$ python -q
>>> import numpy as np
>>> np.set_printoptions(precision=1, suppress=True, linewidth=140)
>>> out = np.array([[5, 5], [4, -5], [3, -3]])
>>> A = np.kron(np.eye(3, dtype=int), out)
>>> A
array([[ 5,  5,  0,  0,  0,  0],
       [ 4, -5,  0,  0,  0,  0],
       [ 3, -3,  0,  0,  0,  0],
       [ 0,  0,  5,  5,  0,  0],
       [ 0,  0,  4, -5,  0,  0],
       [ 0,  0,  3, -3,  0,  0],
       [ 0,  0,  0,  0,  5,  5],
       [ 0,  0,  0,  0,  4, -5],
       [ 0,  0,  0,  0,  3, -3]])
>>> vec = np.array([3, -4, 3, -4, -2, -1])
>>> y = A @ vec
>>> y
array([ -5,  32,  21,  -5,  32,  21, -15,  -3,  -3])
>>> np.linalg.solve(A.T @ A, A.T @ y)
array([ 3., -4.,  3., -4., -2., -1.])
>>> np.linalg.lstsq(A, y)[0]
array([ 3., -4.,  3., -4., -2., -1.])
>>> rng = np.random.default_rng(5576)
>>> y = y + 0.1 * rng.normal(size=9)
>>> y
array([ -5.2,  32.1,  21.1,  -4.9,  32. ,  20.8, -15. ,  -2.9,  -2.9])
>>> beta, *_ = np.linalg.lstsq(A, y)
>>> np.round(A.T @ (y - A @ beta), 1) + 0
array([0., 0., 0., 0., 0., 0.])
>>> [round(float(np.linalg.norm(np.linalg.solve(A.T @ A + lam * np.eye(6), A.T @ y))), 2) for lam in (0, 1, 10, 100)]
[7.41, 7.29, 6.33, 2.74]
>>> beta.round()
array([ 3., -4.,  3., -4., -2., -1.])
>>> beta
array([ 3., -4.,  3., -4., -2., -1.])
>>> hat = A @ np.linalg.solve(A.T @ A, A.T)
>>> np.trace(hat)
np.float64(6.0)
>>> np.allclose(hat @ hat, hat)
True
>>> np.round(np.linalg.eigvalsh(hat), 1) + 0
array([0., 0., 0., 1., 1., 1., 1., 1., 1.])
>>> hat.round(1) + 0
array([[1. , 0. , 0. , 0. , 0. , 0. , 0. , 0. , 0. ],
       [0. , 0.7, 0.5, 0. , 0. , 0. , 0. , 0. , 0. ],
       [0. , 0.5, 0.3, 0. , 0. , 0. , 0. , 0. , 0. ],
       [0. , 0. , 0. , 1. , 0. , 0. , 0. , 0. , 0. ],
       [0. , 0. , 0. , 0. , 0.7, 0.5, 0. , 0. , 0. ],
       [0. , 0. , 0. , 0. , 0.5, 0.3, 0. , 0. , 0. ],
       [0. , 0. , 0. , 0. , 0. , 0. , 1. , 0. , 0. ],
       [0. , 0. , 0. , 0. , 0. , 0. , 0. , 0.7, 0.5],
       [0. , 0. , 0. , 0. , 0. , 0. , 0. , 0.5, 0.3]])
>>> np.diag(hat)
array([1. , 0.7, 0.3, 1. , 0.7, 0.3, 1. , 0.7, 0.3])
